>>> import numpy as np
>>> np.set_printoptions(precision=3, suppress=True, linewidth=140)
>>> W0 = np.load("dump.npy")
>>> print(W0)
[[ 1 -1  1]
 [ 1  0  0]
 [ 1  1  1]
 [ 1  2  4]]
>>> x0 = np.array([1, 1, 0])
>>> target = W0 @ x0
>>> print(target)
[0 1 2 3]
>>> rng = np.random.default_rng(319)
>>> target = target + 0.05 * rng.normal(size=4)
>>> print(target)
[0.07  0.91  2.032 3.032]
>>> b, *_ = np.linalg.lstsq(W0, target)
>>> print([round(float(np.linalg.norm(np.linalg.solve(W0.T @ W0 + lam * np.eye(3), W0.T @ target))), 2) for lam in (0, 1, 10, 100)])
[1.37, 0.93, 0.53, 0.14]
>>> feats = np.load("w.npy")
>>> print(feats)
[[  0   0   0  -8  16   8]
 [  0   0   0  -8 -16   8]
 [  0   0   0 -16   8  16]
 [ -9  18   9  -6  12   6]
 [ -9 -18   9  -6 -12   6]
 [-18   9  18 -12   6  12]]
>>> # looks like rank 4
>>> A2 = feats / np.sqrt((feats ** 2).mean(axis=1, keepdims=True))
>>> print(np.linalg.matrix_rank(feats - feats.mean(axis=1, keepdims=True)))
4
>>> print(np.linalg.norm(A2, axis=1))
[2.449 2.449 2.449 2.449 2.449 2.449]
>>> print(np.linalg.matrix_rank(feats, rtol=0.1))
4
>>> print(np.linalg.cond(feats) > 100)
True
>>> print([round(float(x), 3) for x in np.linalg.svd(feats, compute_uv=False)[:3]])
[44.623, 32.568, 22.108]
>>> rank = np.linalg.matrix_rank(feats)
>>> print(rank)
4
>>> null = np.linalg.svd(feats)[2][rank:].T
>>> print(np.round(feats @ null, 3) + 0)
[[0. 0.]
 [0. 0.]
 [0. 0.]
 [0. 0.]
 [0. 0.]
 [0. 0.]]
>>> print([int(np.linalg.matrix_rank(np.delete(feats, i, axis=0))) for i in range(6)])
[4, 4, 4, 4, 4, 4]
>>> print([int(np.linalg.matrix_rank(feats[:i])) for i in range(1, len(feats) + 1)])
[1, 2, 2, 3, 4, 4]
>>> Uu, sig, Vt = np.linalg.svd(feats)
>>> print(sig.round(3) + 0)
[44.623 32.568 22.108 16.135  0.     0.   ]
>>> A2 = Uu[:, :4] @ np.diag(sig[:4]) @ Vt[:4]
>>> print(A2.round(3) + 0)
[[  0.   0.   0.  -8.  16.   8.]
 [  0.   0.   0.  -8. -16.   8.]
 [  0.   0.   0. -16.   8.  16.]
 [ -9.  18.   9.  -6.  12.   6.]
 [ -9. -18.   9.  -6. -12.   6.]
 [-18.   9.  18. -12.   6.  12.]]
>>> print(round(float(np.linalg.norm(feats - A2, 2)), 3), np.round(sig[4], 3))
0.0 0.0
>>> print(np.linalg.matrix_rank(feats, rtol=0.05))
4
>>> print(round(np.abs(feats - A2).max(), 3))
0.0
